$ python3 -q
>>> import numpy as np
>>> import numpy.linalg as la
>>> np.set_printoptions(precision=1, suppress=True, linewidth=140, floatmode="fixed")
>>> def rnd(a):
...     return np.round(a, 1) + 0
... 
>>> arr = np.array([[1.0, 1.9, 1.1, 0.1],
...     [0.8, 2.1, 1.0, -0.1],
...     [1.0, 2.1, 1.1, -0.2],
...     [0.9, 2.0, 1.1, 0.0],
...     [1.1, 2.0, 1.0, -0.1],
...     [1.0, 2.0, 1.0, 0.1],
...     [1.0, 2.0, 1.0, 0.0],
...     [1.1, 1.9, 1.1, 0.0],
...     [0.0, 0.9, 1.9, 2.0],
...     [-0.1, 0.9, 2.0, 2.1],
...     [0.1, 0.9, 2.0, 2.0],
...     [0.0, 0.9, 1.9, 2.1],
...     [0.0, 1.1, 2.2, 2.1],
...     [0.1, 1.2, 2.1, 2.0],
...     [0.0, 1.0, 2.0, 2.0],
...     [0.1, 0.9, 1.9, 2.1]])
>>> Y = np.c_[arr[:, :3] @ np.array([[2, -1, 1], [2, -2, 2], [0, -3, -3]]), np.array([-2, 0, -2, -2, -2, -2, -1, -1, 0, 2, -1, 2, 0, 1, -1, 2])]
>>> rnd(Y)
array([[ 5.8, -8.1,  1.5, -2.0],
       [ 5.8, -8.0,  2.0,  0.0],
       [ 6.2, -8.5,  1.9, -2.0],
       [ 5.8, -8.2,  1.6, -2.0],
       [ 6.2, -8.1,  2.1, -2.0],
       [ 6.0, -8.0,  2.0, -2.0],
       [ 6.0, -8.0,  2.0, -1.0],
       [ 6.0, -8.2,  1.6, -1.0],
       [ 1.8, -7.5, -3.9,  0.0],
       [ 1.6, -7.7, -4.3,  2.0],
       [ 2.0, -7.9, -4.1, -1.0],
       [ 1.8, -7.5, -3.9,  2.0],
       [ 2.2, -8.8, -4.4,  0.0],
       [ 2.6, -8.8, -3.8,  1.0],
       [ 2.0, -8.0, -4.0, -1.0],
       [ 2.0, -7.6, -3.8,  2.0]])
>>> rnd(la.norm(Y - arr @ la.lstsq(arr, Y)[0], axis=0))
array([0.0, 0.0, 0.0, 3.4])
>>> rnd(la.norm(la.qr(arr)[0].T @ Y, axis=0) ** 2 / ((Y ** 2).sum(axis=0) + 1e-12))
array([1.0, 1.0, 1.0, 0.7])
>>> Z = Y[[8, 14]].astype(float)
>>> for _ in range(7):
...     lab = la.norm(Y[:, None] - Z, axis=-1).argmin(axis=1)
...     Z = np.array([Y[lab == j].mean(axis=0) for j in range(2)])
... 
>>> lab
array([1, 1, 1, 1, 1, 1, 1, 1, 0, 0, 0, 0, 0, 0, 0, 0])
>>> np.bincount(lab)
array([8, 8])
>>> gram = np.cov(arr, rowvar=False)
>>> rnd(arr.std(axis=0))
array([0.5, 0.5, 0.5, 1.0])
>>> np.argwhere(np.triu(np.abs(np.corrcoef(arr.T)) > 0.8, 1))
array([[0, 1],
       [0, 2],
       [0, 3],
       [1, 2],
       [1, 3],
       [2, 3]])
>>> np.argsort(-arr.std(axis=0).round(6), kind="stable")
array([3, 1, 0, 2])
>>> Y = np.array([[2, 5, 3, 5, -5],
...     [0, -1, -4, 5, 3],
...     [3, -4, -3, 2, 3],
...     [-3, -3, 5, 3, 4],
...     [-3, 2, 3, -5, -2]])
>>> W0 = Y - Y.T
>>> W0
array([[ 0,  5,  0,  8, -2],
       [-5,  0,  0,  8,  1],
       [ 0,  0,  0, -3,  0],
       [-8, -8,  3,  0,  9],
       [ 2, -1,  0, -9,  0]])
>>> x0 = np.array([0, -2, -3, -1, -2])
>>> rnd(la.svd(W0, compute_uv=False))
array([15.7, 15.7,  1.7,  1.7,  0.0])
>>> x0 @ W0 @ x0
np.int64(0)
>>> rnd(la.det(W0))
np.float64(0.0)
>>> Q = la.solve(np.eye(5) - W0, np.eye(5) + W0)
>>> rnd(la.det(Q))
np.float64(1.0)
>>> np.abs(np.diag(la.qr(W0)[1])) > 1e-9
array([ True,  True,  True,  True, False])
>>> rnd(np.trace(la.pinv(W0) @ W0))
np.float64(4.0)
>>> rnd(W0 @ la.pinv(W0) @ W0)
array([[ 0.0,  5.0,  0.0,  8.0, -2.0],
       [-5.0,  0.0,  0.0,  8.0,  1.0],
       [ 0.0,  0.0,  0.0, -3.0,  0.0],
       [-8.0, -8.0,  3.0,  0.0,  9.0],
       [ 2.0, -1.0,  0.0, -9.0,  0.0]])
>>> F = np.load("x.npy")
>>> F
array([[  1.1,  -5.4,   7.7,   4.1,   9.5,  -8.3,   2.4,   6.0,  10.0,   8.8, -10.2],
       [ -0.1,   2.4,  -5.9,  -1.4,  -4.0,   3.3,  -1.0,  -3.2,  -6.3,  -2.2,   5.7],
       [ -1.9,  -1.2,   9.3,   2.0,   0.3,  -2.7,  -7.2,  -1.8,   7.4,  -3.3,  -8.4],
       [  4.7,  -6.0,  -3.3,   7.3,   8.4,  -3.7,   2.3,   0.3,  -1.7,   7.8,  -1.7],
       [ -4.3,   6.4,  -5.9,  -6.1,  -8.2,   5.6,   5.4,  -2.2,  -7.1,  -8.0,  10.8],
       [  4.2,  -4.3,  -6.1,   4.3,   1.5,  -0.1,   2.0,  -1.3,  -5.8,   7.1,   0.4],
       [  1.9,  -5.6,  -5.6,   2.3,   2.6,  -0.3,   0.0,   4.3,  -5.2,   6.7,   2.4],
       [ -5.6,   1.1,   7.6,  -2.4,   4.9,  -1.6,   1.3,   7.4,  10.1,  -4.8,  -3.7],
       [ -2.4,   1.4,   0.6,  -3.0,  -3.9,   0.6,   0.3,   1.8,   0.1,   1.2,  -1.3],
       [ -1.0,   1.1,   4.9,  -1.3,  -0.6,  -3.4,   0.9,   1.2,   6.6,   3.3,  -9.4]])
>>> x0 = np.array([2, -3, 1, -2, -2, 0, -1, -1, 1, 0, -2])
>>> h = np.maximum(F @ x0, 0)
>>> rnd(np.maximum(F @ x0, 0) - np.maximum(-F @ x0, 0))
array([ 20.9, -16.0,  37.7,  -8.2, -37.0,  -3.7,  -9.1,  -3.1,   6.0,  26.7])
>>> rnd(F.T @ h)
array([ -89.7, -120.3,  646.0,  108.4,  170.4, -362.4, -195.4,  100.4,  664.8,  154.8, -788.6])
>>> rnd(np.maximum(F @ (3 * x0), 0))
array([ 62.7,   0.0, 113.1,   0.0,   0.0,   0.0,   0.0,   0.0,  18.0,  80.1])
